$ python3 -q
>>> import numpy as np
>>> from numpy import linalg as LA
>>> np.set_printoptions(precision=2, suppress=True, linewidth=120, sign=" ")
>>> rnd = lambda a: np.round(a, 2) + 0
>>> feats = np.array([[0, 0, 0, 2], [0, -5, 0, 1], [1, 0, 1, 2], [0, 1, 2, -9]])
>>> print(rnd(LA.norm(feats[1], 1)), rnd(LA.norm(feats[1], np.inf)))
6.0 5.0
>>> print(rnd(LA.norm(feats, 1)), rnd(LA.norm(feats, np.inf)))
14.0 12.0
>>> print(rnd(LA.norm(feats) ** 2 / LA.norm(feats, 2) ** 2))
1.27
>>> print(rnd(LA.norm(feats[1] - feats[0])))
5.1
>>> A2 = np.array([[0, -2, -2], [0, 0, -1]])
>>> basis = np.kron(A2, feats)
>>> print(basis)
[[ 0  0  0  0  0  0  0 -4  0  0  0 -4]
 [ 0  0  0  0  0 10  0 -2  0 10  0 -2]
 [ 0  0  0  0 -2  0 -2 -4 -2  0 -2 -4]
 [ 0  0  0  0  0 -2 -4 18  0 -2 -4 18]
 [ 0  0  0  0  0  0  0  0  0  0  0 -2]
 [ 0  0  0  0  0  0  0  0  0  5  0 -1]
 [ 0  0  0  0  0  0  0  0 -1  0 -1 -2]
 [ 0  0  0  0  0  0  0  0  0 -1 -2  9]]
>>> rng = np.random.default_rng(30)
>>> labels = rng.permutation(4)
>>> print(labels)
[ 0  1  3  2]
>>> A2 = feats[labels][:, labels]
>>> print(rnd(np.sort(np.abs(LA.eigvals(A2)))))
[ 0.27  1.62  4.79  9.56]
>>> print(rnd(LA.det(A2)), rnd(LA.det(feats[labels])))
-20.0 20.0
>>> vec = np.array([-1, 2, -3, 2])
>>> print(np.sign((feats @ vec).round(6)))
[ 1 -1  0 -1]
>>> print((feats @ vec).argmax())
0
>>> print(feats @ (2 * vec))
[  8 -16   0 -44]
>>> print(LA.norm(feats @ vec) <= LA.norm(feats, 2) * LA.norm(vec) + 1e-9)
True
>>> print(np.einsum("ij,j->i", feats, vec))
[  4  -8   0 -22]
>>> print(feats @ np.ones(4))
[ 2. -4.  4. -6.]
>>> print(feats @ np.eye(4)[3])
[ 2.  1.  2. -9.]
>>> evals, evecs = LA.eig(feats)
>>> print(rnd(feats @ evecs[:, 0] - evals[0] * evecs[:, 0]))
[ 0.  0.  0.  0.]
>>> print(rnd(np.prod(evals)))
-20.0
>>> F = np.array([[14.8, 5.14, 15.54],
...     [14.49, 5.41, 14.08],
...     [14.35, 5.18, 15.71],
...     [15.87, 4.59, 13.76],
...     [15.42, 6.62, 16.09],
...     [15.37, 6.03, 13.44],
...     [13.79, 5.67, 14.45],
...     [13.07, 5.42, 12.83],
...     [13.63, 4.44, 14.71],
...     [15.67, 4.7, 15.05],
...     [14.18, 4.48, 16.85],
...     [15.48, 3.95, 16.01]])
>>> Xs = F - F.mean(axis=0)
>>> left, s, VT = LA.svd(Xs, full_matrices=False)
>>> print(LA.matrix_rank(Xs))
3
>>> Xs = (F - F.mean(axis=0)) / F.std(axis=0)
>>> print(rnd(Xs.std(axis=0)))
[ 1.  1.  1.]
>>> c = LA.lstsq(np.delete(Xs, 1, axis=1), Xs[:, 1])[0]
>>> print(np.abs(c).argmax())
1
>>> print(rnd(1 - np.var(Xs[:, 1] - np.delete(Xs, 1, axis=1) @ c)))
0.06
>>> print(rnd(c))
[ 0.02 -0.25]
>>> f = np.array([-2, 1, 1])
>>> print(rnd(np.correlate(F[0], F[3], "full")))
[ 203.65  138.66  472.3   152.9   246.62]
>>> print(rnd(np.convolve(F[0], f)))
[-29.6    4.52 -11.14  20.68  15.54]
>>> A2 = np.array([[2, 3, 1, 2], [0, 3, 0, 2], [3, 3, 3, 3]])
>>> m1 = A2.T @ A2
>>> print(m1)
[[ 13  15  11  13]
 [ 15  27  12  21]
 [ 11  12  10  11]
 [ 13  21  11  17]]
>>> rk = LA.matrix_rank(m1)
>>> print(rk)
3
>>> ns = LA.svd(m1)[2][rk:].T
>>> print(LA.matrix_rank(m1.T @ m1), LA.matrix_rank(m1 @ m1.T))
3 3
>>> print([int(LA.matrix_rank(np.delete(m1, i, axis=0))) for i in range(4)])
[3, 3, 3, 3]
>>> print(rnd(ns[:, 0] / ns[np.abs(ns[:, 0]).round(6).argmax(), 0]))
[ 0.33 -0.67 -0.67  1.  ]
>>> print(rnd(ns @ ns.T))
[[ 0.06 -0.11 -0.11  0.17]
 [-0.11  0.22  0.22 -0.33]
 [-0.11  0.22  0.22 -0.33]
 [ 0.17 -0.33 -0.33  0.5 ]]
>>> print([int(LA.matrix_rank(m1[:i])) for i in range(1, len(m1) + 1)])
[1, 2, 3, 3]
>>> print(np.allclose(m1 @ ns, 0))
True
>>> A2 = np.c_[F[:, :1] @ np.array([[0]]), np.array([0, 3, 0, 1, 1, 1, 3, 3, 3, 3, 2, 1])]
>>> print(A2)
[[ 0.  0.]
 [ 0.  3.]
 [ 0.  0.]
 [ 0.  1.]
 [ 0.  1.]
 [ 0.  1.]
 [ 0.  3.]
 [ 0.  3.]
 [ 0.  3.]
 [ 0.  3.]
 [ 0.  2.]
 [ 0.  1.]]
>>> print(rnd(LA.lstsq(F, A2[:, 0])[0]))
[ 0.  0.  0.]
>>> print(rnd(LA.norm(LA.qr(F)[0].T @ A2, axis=0) ** 2 / ((A2 ** 2).sum(axis=0) + 1e-12)))
[ 0.    0.67]
>>> print(rnd(LA.norm(A2 - F @ LA.lstsq(F, A2)[0], axis=0)))
[ 0.    4.17]
>>> print(LA.matrix_rank(np.c_[F, A2]))
4
>>> evals, evecs = LA.eigh(m1)
>>> print(rnd(np.abs(evecs[:, -1])))
[ 0.43  0.64  0.36  0.53]
>>> print(rnd(evecs @ np.diag(evals) @ evecs.T))
[[ 13.  15.  11.  13.]
 [ 15.  27.  12.  21.]
 [ 11.  12.  10.  11.]
 [ 13.  21.  11.  17.]]
>>> print(rnd(evecs.T @ evecs))
[[ 1.  0.  0.  0.]
 [ 0.  1.  0.  0.]
 [ 0.  0.  1.  0.]
 [ 0.  0.  0.  1.]]
>>> print(np.abs(evecs[:, -1]).round(6).argmax())
1
>>> print(rnd(LA.svd(m1, compute_uv=False)))
[ 60.79   5.74   0.46   0.  ]
>>> print(evals.sum(), np.trace(m1))
67.0 67
>>> M = np.load("sample17.npy")
>>> print(M)
[[-1.2   1.2  -1.23]
 [-0.39  0.45 -0.4 ]
 [-0.02  0.02 -0.03]
 [-0.82  0.79 -0.81]
 [-0.41  0.41 -0.4 ]
 [-0.01  0.02  0.02]
 [-0.8   0.8  -0.81]
 [-0.44  0.36 -0.4 ]
 [-0.37  0.37 -0.39]
 [-1.19  1.18 -1.22]
 [-1.19  1.21 -1.2 ]
 [-0.78  0.81 -0.8 ]
 [-0.38  0.38 -0.4 ]
 [-1.21  1.2  -1.18]
 [-0.02 -0.02 -0.01]]
>>> vec = np.array([-1, -2, 1])
>>> print(rnd(M @ vec))
[-2.43 -0.91 -0.05 -1.57 -0.81 -0.01 -1.61 -0.68 -0.76 -2.39 -2.43 -1.64 -0.78 -2.37  0.05]
>>> print(M * vec)
[[ 1.2  -2.4  -1.23]
 [ 0.39 -0.9  -0.4 ]
 [ 0.02 -0.04 -0.03]
 [ 0.82 -1.58 -0.81]
 [ 0.41 -0.82 -0.4 ]
 [ 0.01 -0.04  0.02]
 [ 0.8  -1.6  -0.81]
 [ 0.44 -0.72 -0.4 ]
 [ 0.37 -0.74 -0.39]
 [ 1.19 -2.36 -1.22]
 [ 1.19 -2.42 -1.2 ]
 [ 0.78 -1.62 -0.8 ]
 [ 0.38 -0.76 -0.4 ]
 [ 1.21 -2.4  -1.18]
 [ 0.02  0.04 -0.01]]
>>> print((M @ vec).argmax())
14
>>> print(LA.norm(M @ vec) <= LA.norm(M, 2) * LA.norm(vec) + 1e-9)
True
>>> print(np.sign((M @ vec).round(6)))
[-1. -1. -1. -1. -1. -1. -1. -1. -1. -1. -1. -1. -1. -1.  1.]
>>> print(rnd(M @ np.ones(3)))
[-1.23 -0.34 -0.03 -0.84 -0.4   0.03 -0.81 -0.48 -0.39 -1.23 -1.18 -0.77 -0.4  -1.19 -0.05]
>>> print(M @ np.eye(3)[0])
[-1.2  -0.39 -0.02 -0.82 -0.41 -0.01 -0.8  -0.44 -0.37 -1.19 -1.19 -0.78 -0.38 -1.21 -0.02]
>>> print(rnd((M * vec).sum(axis=1)))
[-2.43 -0.91 -0.05 -1.57 -0.81 -0.01 -1.61 -0.68 -0.76 -2.39 -2.43 -1.64 -0.78 -2.37  0.05]
>>> Xs = M - M.mean(axis=0)
>>> evecs = LA.svd(Xs)[2][:1]
>>> A2 = Xs - Xs @ evecs.T @ evecs
>>> print(rnd(np.diag(evecs.T @ evecs)))
[ 0.33  0.33  0.34]
>>> print(rnd(A2.std(axis=0)))
[ 0.01  0.02  0.01]
>>> print(rnd(LA.norm(A2) / LA.norm(Xs)))
0.03
>>> Xs = (M - M.mean(axis=0)) / M.std(axis=0)
>>> print(np.argwhere(np.abs(Xs) > 2))
[]
>>> print(rnd(Xs.std(axis=0)))
[ 1.  1.  1.]
>>> c = LA.lstsq(np.delete(Xs, 0, axis=1), Xs[:, 0])[0]
>>> print(np.abs(c).argmax())
1
>>> print(rnd(c))
[-0.14  0.86]
>>> hat = M @ LA.solve(M.T @ M, M.T)
>>> print(rnd(hat @ M[:, 2]))
[-1.23 -0.4  -0.03 -0.81 -0.4   0.02 -0.81 -0.4  -0.39 -1.22 -1.2  -0.8  -0.4  -1.18 -0.01]
>>> print(np.allclose(hat @ hat, hat))
True
>>> print(rnd(np.trace(hat)))
3.0
>>> blk = np.stack([M, 3 * M, M[::-1]])
>>> print(rnd(np.einsum("bij,cij->bc", blk, blk)))
[[  25.47   76.42   12.15]
 [  76.42  229.25   36.45]
 [  12.15   36.45   25.47]]
>>> print(LA.matrix_rank(blk.reshape(3, -1)))
2
>>> mat = np.array([[0.1, 1.1, -0.7], [1.0, -0.5, -0.3], [0.9, 1.0, -0.6]])
>>> mat[:, 0] *= 10
>>> print(mat)
[[ 1.   1.1 -0.7]
 [10.  -0.5 -0.3]
 [ 9.   1.  -0.6]]
>>> # column 0 dominates
>>> left, s, VT = LA.svd(M)
>>> print(np.argmax(s[:-1] / (s[1:] + 1e-6)) + 1)
1
>>> print(rnd(s))
[ 5.05  0.09  0.06]
>>> A2 = left[:, :1] @ np.diag(s[:1]) @ VT[:1]
>>> print(rnd(LA.norm(M - A2) / LA.norm(M)))
0.02
>>> print(rnd(A2))
[[-1.21  1.21 -1.22]
 [-0.41  0.41 -0.42]
 [-0.02  0.02 -0.02]
 [-0.8   0.8  -0.81]
 [-0.41  0.41 -0.41]
 [ 0.    0.    0.  ]
 [-0.8   0.8  -0.81]
 [-0.4   0.4  -0.4 ]
 [-0.38  0.38 -0.38]
 [-1.19  1.19 -1.2 ]
 [-1.2   1.2  -1.21]
 [-0.79  0.79 -0.8 ]
 [-0.39  0.39 -0.39]
 [-1.19  1.19 -1.2 ]
 [ 0.    0.    0.  ]]
>>> print(LA.matrix_rank(M, rtol=0.05))
1
>>> print(rnd(LA.norm(M - A2, 2)), rnd(s[1]))
0.09 0.09
>>> A2 = np.array([[3, 2], [1, 3], [1, 1]])
>>> print(rnd(np.einsum("ik,kj->ij", mat, A2)))
[[  3.4   4.6]
 [ 29.2  18.2]
 [ 27.4  20.4]]
>>> print(np.einsum("ij,ij->i", mat, mat))
[   2.7   100.34   82.36]
>>> print(rnd(np.einsum("ik,kj->ji", mat, A2)))
[[  3.4  29.2  27.4]
 [  4.6  18.2  20.4]]
>>> print(LA.cond(M) > 100)
False
>>> print(round(np.log10(LA.cond(M))))
2
>>> print([round(float(x), 2) for x in LA.svd(M, compute_uv=False)[:3]])
[5.05, 0.09, 0.06]
>>> print(rnd(LA.norm(M, 2) / LA.norm(M)))
1.0
>>> A2 = mat / np.sqrt((mat ** 2).mean(axis=1, keepdims=True))
>>> print(rnd(mat - mat.mean(axis=1, keepdims=True)))
[[ 0.53  0.63 -1.17]
 [ 6.93 -3.57 -3.37]
 [ 5.87 -2.13 -3.73]]
>>> print(LA.matrix_rank(A2) == LA.matrix_rank(mat))
True
>>> print(rnd(A2[2]))
[ 1.72  0.19 -0.11]
>>> W0 = np.load("case15.npy")
>>> print(W0)
[[  7.33   0.74   0.18  14.1 ]
 [ -4.78  -0.04   0.   -10.02]
 [  8.02  -0.09  -0.11  15.89]]
>>> print(rnd(W0.mean(axis=0)))
[ 3.52  0.2   0.02  6.66]
>>> print(rnd(W0.sum(axis=0)))
[ 10.57   0.61   0.07  19.97]
>>> print(W0.shape)
(3, 4)
>>> print(rnd(np.diff(W0, axis=0)))
[[-12.11  -0.78  -0.18 -24.12]
 [ 12.8   -0.05  -0.11  25.91]]
>>> print(rnd(LA.norm(W0)))
26.33
>>> print(np.abs(W0).max())
15.89
>>> print(W0.sum(axis=1))
[ 22.35 -14.84  23.71]
>>> print([round(float(x), 2) for x in LA.svd(W0, compute_uv=False)[:3]])
[26.32, 0.69, 0.23]
>>> A2 = W0 + rng.integers(-2, 3, (3, 1)) @ rng.integers(-2, 3, (1, 4))
>>> print(rnd(A2))
[[ 7.33  1.74 -0.82 16.1 ]
 [-4.78  1.96 -2.   -6.02]
 [ 8.02 -1.09  0.89 13.89]]
>>> print(LA.matrix_rank(A2 - W0, tol=1e-8))
1
>>> print(rnd(np.abs(A2 - W0).sum(axis=1)))
[ 4.  8.  4.]
>>> blk = np.stack([W0, 5 * W0, W0[::-1]])
>>> print(rnd(LA.norm(blk, axis=(1, 2))))
[  26.33  131.64   26.33]
>>> print(LA.matrix_rank(blk.reshape(3, -1)))
2
>>> print((blk @ W0.T).shape)
(3, 3, 3)
>>> print(rnd(np.einsum("bij,cij->bc", blk, blk)))
[[   693.2    3466.01    688.75]
 [  3466.01  17330.05   3443.74]
 [   688.75   3443.74    693.2 ]]
>>> print(rnd(blk.sum(axis=0)))
[[ 52.     4.35   0.97 100.49]
 [-33.46  -0.28   0.   -70.14]
 [ 55.45   0.2   -0.48 109.44]]
>>> J = np.load("data.npy")
>>> print(J)
[[ 1 -1  1 -1 -1  1 -1  1]
 [ 1  1 -1 -1 -1 -1  1  1]
 [ 1  1  1  1 -1 -1 -1 -1]
 [ 1 -1  1 -1  1 -1  1 -1]]
>>> blk = np.stack([J, -2 * J, J[::-1]])
>>> print(rnd(LA.norm(blk, axis=(1, 2))))
[  5.66  11.31   5.66]
>>> print(LA.matrix_rank(blk))
[ 4  4  4]
>>> print(np.einsum("bij,cij->bc", blk, blk))
[[ 32 -64   0]
 [-64 128   0]
 [  0   0  32]]
>>> arr = np.minimum.outer(np.arange(1, 5), np.arange(1, 5)) * 3
>>> print(arr)
[[  3   3   3   3]
 [  3   6   6   6]
 [  3   6   9   9]
 [  3   6   9  12]]
>>> vec = np.ones(4)
>>> for _ in range(3):
...     vec = arr @ vec
...     vec /= LA.norm(vec)
...     print(round(vec @ arr @ vec, 2))
... 
24.84
24.87
24.87
>>> print(rnd(LA.eigvalsh(arr)[-1]))
24.87
>>> print(rnd(vec))
[ 0.23  0.43  0.58  0.66]
>>> print(np.allclose(arr @ arr.T, arr.T @ arr))
True
>>> print(np.allclose(arr, arr.T))
True
>>> print(rnd(np.sort(np.abs(LA.eigvals(arr)))))
[  0.85   1.28   3.    24.87]
>>> print(np.trace(arr))
30
>>> print(rnd(LA.det(arr)))
81.0
>>> evals, evecs = LA.eigh(arr)
>>> print(np.unique(evals.round(6) + 0, return_counts=True)[1])
[ 1  1  1  1]
>>> print(rnd(evecs.T @ evecs))
[[ 1.  0.  0.  0.]
 [ 0.  1.  0.  0.]
 [ 0.  0.  1.  0.]
 [ 0.  0.  0.  1.]]
>>> print(rnd(np.abs(evecs[:, -1])))
[ 0.23  0.43  0.58  0.66]
>>> print((evals > 1e-8).sum(), (evals < -1e-8).sum())
4 0
>>> O, r_ = LA.qr(arr)
>>> print(O.shape, r_.shape)
(4, 4) (4, 4)
>>> print(rnd(np.abs(np.diag(r_))))
[ 6.    2.6   2.45  2.12]
>>> print(abs(r_[0, 0]), rnd(LA.norm(arr[:, 0])))
6.0 6.0
>>> print(rnd(O @ r_))
[[  3.   3.   3.   3.]
 [  3.   6.   6.   6.]
 [  3.   6.   9.   9.]
 [  3.   6.   9.  12.]]
>>> print(rnd(O.T @ O))
[[ 1.  0.  0.  0.]
 [ 0.  1.  0.  0.]
 [ 0.  0.  1.  0.]
 [ 0.  0.  0.  1.]]
>>> def softmax(z):
...     e = np.exp(z - z.max(axis=-1, keepdims=True))
...     return e / e.sum(axis=-1, keepdims=True)
... 
>>> print(rnd(softmax(10 * arr[1])))
[ 0.    0.33  0.33  0.33]
>>> att = arr @ arr.T / np.sqrt(4)
>>> print(rnd(softmax(att + np.triu(np.full(att.shape, -np.inf), 1))))
[[ 1.  0.  0.  0.]
 [ 0.  1.  0.  0.]
 [ 0.  0.  1.  0.]
 [ 0.  0.  0.  1.]]
